$ python -q
>>> import numpy as np
>>> from numpy import linalg as LA
>>> np.set_printoptions(precision=3, suppress=True, linewidth=160, sign=" ")
>>> arr = np.loadtxt("test1.csv", delimiter=",")
>>> arr
array([[  5.,   0.,   0.,   0.],
       [  0.,  21., -16.,  12.],
       [  0., -16.,  21., -12.],
       [  0.,  12., -12.,  14.]])
>>> arr.ravel(order="F")
array([  5.,   0.,   0.,   0.,   0.,  21., -16.,  12.,   0., -16.,  21., -12.,   0.,  12., -12.,  14.])
>>> arr.reshape(-1, 2)
array([[  5.,   0.],
       [  0.,   0.],
       [  0.,  21.],
       [-16.,  12.],
       [  0., -16.],
       [ 21., -12.],
       [  0.,  12.],
       [-12.,  14.]])
>>> arr.reshape(4, 5)
Traceback (most recent call last):
  File "<python-input-7>", line 1, in <module>
    arr.reshape(4, 5)
    ~~~~~~~~~~~^^^^^^
ValueError: cannot reshape array of size 16 into shape (4,5)
>>> blk = arr.reshape(4, 2, -1)
>>> np.einsum("ihd,jhd->hij", blk, blk).shape
(2, 4, 4)
>>> blk[:, 0]
array([[  5.,   0.],
       [  0.,  21.],
       [  0., -16.],
       [  0.,  12.]])
>>> blk.transpose(1, 0, 2)
array([[[  5.,   0.],
        [  0.,  21.],
        [  0., -16.],
        [  0.,  12.]],

       [[  0.,   0.],
        [-16.,  12.],
        [ 21., -12.],
        [-12.,  14.]]])
>>> blk.shape
(4, 2, 2)
>>> W0 = np.array([[-57, -1, -2, -1, -3],
...     [1, 3, 0, -3, -2],
...     [-3, 1, -38, 1, -3],
...     [1, -2, 3, -17, -2],
...     [3, -3, 3, 3, 57]])
>>> f = np.array([2, 0, -3, 3, -3])
>>> other = W0 + np.outer(f, np.eye(5)[1])
>>> LA.matrix_rank(LA.inv(other) - LA.inv(W0), tol=1e-8)
np.int64(1)
>>> other
array([[-57.,   1.,  -2.,  -1.,  -3.],
       [  1.,   3.,   0.,  -3.,  -2.],
       [ -3.,  -2., -38.,   1.,  -3.],
       [  1.,   1.,   3., -17.,  -2.],
       [  3.,  -6.,   3.,   3.,  57.]])
>>> round(float(LA.det(other) / LA.det(W0)), 3), round(1 + LA.solve(W0, f)[1], 3)
(0.834, np.float64(0.834))
>>> sig = 10 * 0.5 ** np.arange(3)
>>> O, _ = LA.qr(np.array([[0.6, 1.5, -0.1], [-0.4, -0.2, -1.3], [0.9, -0.5, 0.4]]))
>>> rng = np.random.default_rng(720828)
>>> A = rng.normal(size=(12, 3)) * sig @ O
>>> A
array([[ 1.693,  1.634,  1.082],
       [ 4.792,  4.635, -3.758],
       [-1.293,  2.661,  2.47 ],
       [ 4.087,  0.592,  2.939],
       [ 6.341,  9.72 ,  0.33 ],
       [-0.793,  3.914,  0.176],
       [-2.981, -6.359,  3.273],
       [-5.165, -8.584,  0.579],
       [ 1.315,  0.645,  0.468],
       [-3.597, -6.935, -1.987],
       [ 8.153, 11.379,  2.765],
       [ 2.454,  1.067,  2.859]])
>>> W = np.array([[3, 1, 0], [-1, 0, 2], [-1, 3, 1]])
>>> beta = np.array([0, 3, 2])
>>> hid = np.maximum(A @ W + beta, 0)
>>> (hid > 0).mean(axis=0)
array([ 0.583,  0.75 ,  0.75 ])
>>> (hid > 0).astype(int)
array([[ 1,  1,  1],
       [ 1,  0,  1],
       [ 0,  1,  1],
       [ 1,  1,  1],
       [ 1,  1,  1],
       [ 0,  1,  1],
       [ 0,  1,  0],
       [ 0,  0,  0],
       [ 1,  1,  1],
       [ 0,  0,  0],
       [ 1,  1,  1],
       [ 1,  1,  1]])
>>> cent = np.array([[-5, -4], [-3, -3], [-3, -4]])
>>> W @ cent
array([[-18, -15],
       [ -1,  -4],
       [ -7,  -9]])
>>> Ac = (A - A.mean(axis=0)) / A.std(axis=0)
>>> np.argwhere(np.abs(Ac) > 2)
array([[ 1,  2]])
>>> beta = LA.lstsq(np.delete(Ac, 0, axis=1), Ac[:, 0])[0]
>>> np.abs(beta).argmax()
np.int64(0)
>>> round(float(1 - np.var(Ac[:, 0] - np.delete(Ac, 0, axis=1) @ beta)), 3)
0.786
>>> A.sum(axis=0)
array([ 15.007,  14.368,  11.197])
>>> np.round(np.abs(A).max(), 3)
np.float64(11.379)
>>> LA.rank(A)
Traceback (most recent call last):
  File "<python-input-38>", line 1, in <module>
    LA.rank(A)
    ^^^^^^^
AttributeError: module 'numpy.linalg' has no attribute 'rank'
>>> A[12]
Traceback (most recent call last):
  File "<python-input-39>", line 1, in <module>
    A[12]
    ~^^^^
IndexError: index 12 is out of bounds for axis 0 with size 12
>>> round(LA.norm(A), 3)
np.float64(26.526)
>>> A @ A
Traceback (most recent call last):
  File "<python-input-41>", line 1, in <module>
    A @ A
    ~~^~~
ValueError: matmul: Input operand 1 has a mismatch in its core dimension 0, with gufunc signature (n?,k),(k,m?)->(n?,m?) (size 12 is different from 3)
>>> cov = A.T @ A
>>> np.round(np.trace(cov), 3), round((A ** 2).sum(), 3)
(np.float64(703.624), np.float64(703.624))
>>> (A @ A.T).shape
(12, 12)
>>> E = np.loadtxt("block13.csv", delimiter=",")
>>> E
array([[ 5.861, -1.464, 10.594,  4.094],
       [ 6.741, -0.791,  7.639,  6.072],
       [-1.244,  6.761,  6.081,  4.926],
       [-0.529,  2.962, 12.707,  1.185],
       [ 3.984, -0.669, 12.264,  2.617],
       [ 0.381,  5.513,  5.798,  5.515],
       [ 2.484,  1.612, 10.179,  3.464],
       [ 5.069,  2.789,  3.164,  8.291],
       [ 5.547,  2.02 ,  3.914,  7.971],
       [ 7.13 , -1.486,  8.395,  5.725],
       [ 8.281, -1.708,  6.819,  6.958]])
>>> cent = E[[0, 4]].astype(float)
>>> for _ in range(5):
...     lab = LA.norm(E[:, None] - cent, axis=-1).argmin(axis=1)
...     cent = np.array([E[lab == j].mean(axis=0) for j in range(2)])
... 
>>> lab
array([ 0,  0,  1,  1,  1,  1,  1,  0,  0,  0,  0])
>>> np.abs(cent[1] - cent[0]).argmax()
np.int64(0)
>>> cent[1] - cent[0]
array([-5.423,  3.342,  2.652, -2.977])
>>> np.bincount(lab)
array([ 6,  5])
>>> U, sig = LA.svd(E)
Traceback (most recent call last):
  File "<python-input-53>", line 1, in <module>
    U, sig = LA.svd(E)
    ^^^^^^
ValueError: too many values to unpack (expected 2)
>>> U, sig, vt = LA.svd(E, full_matrices=False)
>>> np.round(vt @ vt.T, 3) + 0
array([[ 1.,  0.,  0.,  0.],
       [ 0.,  1.,  0.,  0.],
       [ 0.,  0.,  1.,  0.],
       [ 0.,  0.,  0.,  1.]])
>>> np.allclose(U * sig @ vt, E)
True
>>> np.cumsum(sig ** 2) / np.sum(sig ** 2)
array([ 0.796,  0.914,  1.   ,  1.   ])
>>> np.round(U.T @ E @ vt.T, 3) + 0
array([[ 34.888,   0.   ,   0.   ,   0.   ],
       [  0.   ,  13.402,   0.   ,   0.   ],
       [  0.   ,   0.   ,  11.471,   0.   ],
       [  0.   ,   0.   ,   0.   ,   0.   ]])
>>> other = np.array([[2, 1, 2], [1, 2, 2], [2, 0, 1], [1, 0, 1]])
>>> np.vstack([E, other.T]).shape
(14, 4)
>>> LA.matrix_rank(np.vstack([E, other.T]))
np.int64(4)
>>> Ac = E - E.mean(axis=0)
>>> U, sig, vt = LA.svd(Ac, full_matrices=False)
>>> (np.sign(U[:, 0]) == np.sign(U[0, 0])).astype(int)
array([ 1,  1,  0,  0,  0,  0,  0,  1,  1,  1,  1])
>>> np.round(Ac.mean(axis=0), 3) + 0
array([ 0.,  0.,  0.,  0.])
>>> np.abs(vt[0]).argmax()
np.int64(0)
>>> LA.matrix_rank(Ac)
np.int64(2)
>>> sig.round(3) + 0
array([ 13.63 ,  12.515,   0.   ,   0.   ])
>>> rank = LA.matrix_rank(E)
>>> rank
np.int64(3)
>>> null = LA.svd(E)[2][rank:].T
>>> np.allclose(E @ null, 0)
True
>>> null.shape
(4, 1)
>>> null @ null.T
array([[ 0.384,  0.347, -0.033, -0.339],
       [ 0.347,  0.314, -0.03 , -0.307],
       [-0.033, -0.03 ,  0.003,  0.03 ],
       [-0.339, -0.307,  0.03 ,  0.299]])
>>> null[:, 0] / null[np.abs(null[:, 0]).round(6).argmax(), 0]
array([ 1.   ,  0.905, -0.087, -0.883])
>>> LA.matrix_rank(E.T @ E), LA.matrix_rank(E @ E.T)
(np.int64(3), np.int64(3))
>>> [int(LA.matrix_rank(E[:, :j + 1])) for j in range(4)]
[1, 2, 3, 3]
>>> other = np.array([[-5]])
>>> cent = np.array([[2, 0], [-3, 3]])
>>> mat = np.block([[other, np.array([[0, 8]])], [np.zeros((2, 1)), cent]])
>>> mat
array([[-5.,  0.,  8.],
       [ 0.,  2.,  0.],
       [ 0., -3.,  3.]])
>>> O, Rm = LA.qr(mat)
>>> np.abs(np.diag(Rm))
array([ 5.   ,  3.606,  1.664])
>>> abs(Rm[0, 0]), round(LA.norm(mat[:, 0]), 3)
(np.float64(5.0), np.float64(5.0))
>>> np.round(O @ Rm, 3) + 0
array([[-5.,  0.,  8.],
       [ 0.,  2.,  0.],
       [ 0., -3.,  3.]])
>>> np.trace(O @ O.T)
np.float64(3.0)
>>> np.round(O.T @ O, 3) + 0
array([[ 1.,  0.,  0.],
       [ 0.,  1.,  0.],
       [ 0.,  0.,  1.]])
>>> U, sig, vt = LA.svd(mat, full_matrices=False)
>>> sig / sig[0]
array([ 1.   ,  0.38 ,  0.083])
>>> np.cumsum(sig ** 2) / np.sum(sig ** 2)
array([ 0.868,  0.994,  1.   ])
>>> np.round(vt @ vt.T, 3) + 0
array([[ 1.,  0.,  0.],
       [ 0.,  1.,  0.],
       [ 0.,  0.,  1.]])
>>> (sig > 1e-8).sum()
np.int64(3)
>>> U.shape, sig.shape, vt.shape
((3, 3), (3,), (3, 3))
>>> np.round(U.T @ U, 3) + 0
array([[ 1.,  0.,  0.],
       [ 0.,  1.,  0.],
       [ 0.,  0.,  1.]])
>>> round(float(np.sqrt((sig ** 2).sum())), 3), round(LA.norm(mat), 3)
(10.536, np.float64(10.536))
>>> np.round(U.T @ mat @ vt.T, 3) + 0
array([[ 9.818,  0.   ,  0.   ],
       [ 0.   ,  3.734,  0.   ],
       [ 0.   ,  0.   ,  0.818]])
>>> Ac = E - E.mean(axis=0)
>>> vecs = LA.svd(Ac)[2][:3]
>>> other = Ac - Ac @ vecs.T @ vecs
>>> round(LA.norm(other) / LA.norm(Ac), 3)
np.float64(0.0)
>>> LA.norm(other, axis=1).round(6).argmax()
np.int64(0)
>>> np.diag(vecs.T @ vecs)
array([ 0.663,  0.762,  0.98 ,  0.595])
>>> np.round(np.cov(Ac @ vecs.T, rowvar=False), 3) + 0
array([[ 18.577,   0.   ,   0.   ],
       [  0.   ,  15.664,   0.   ],
       [  0.   ,   0.   ,   0.   ]])
>>> np.round((Ac @ vecs.T).std(axis=0), 3) + 0
array([ 4.109,  3.774,  0.   ])
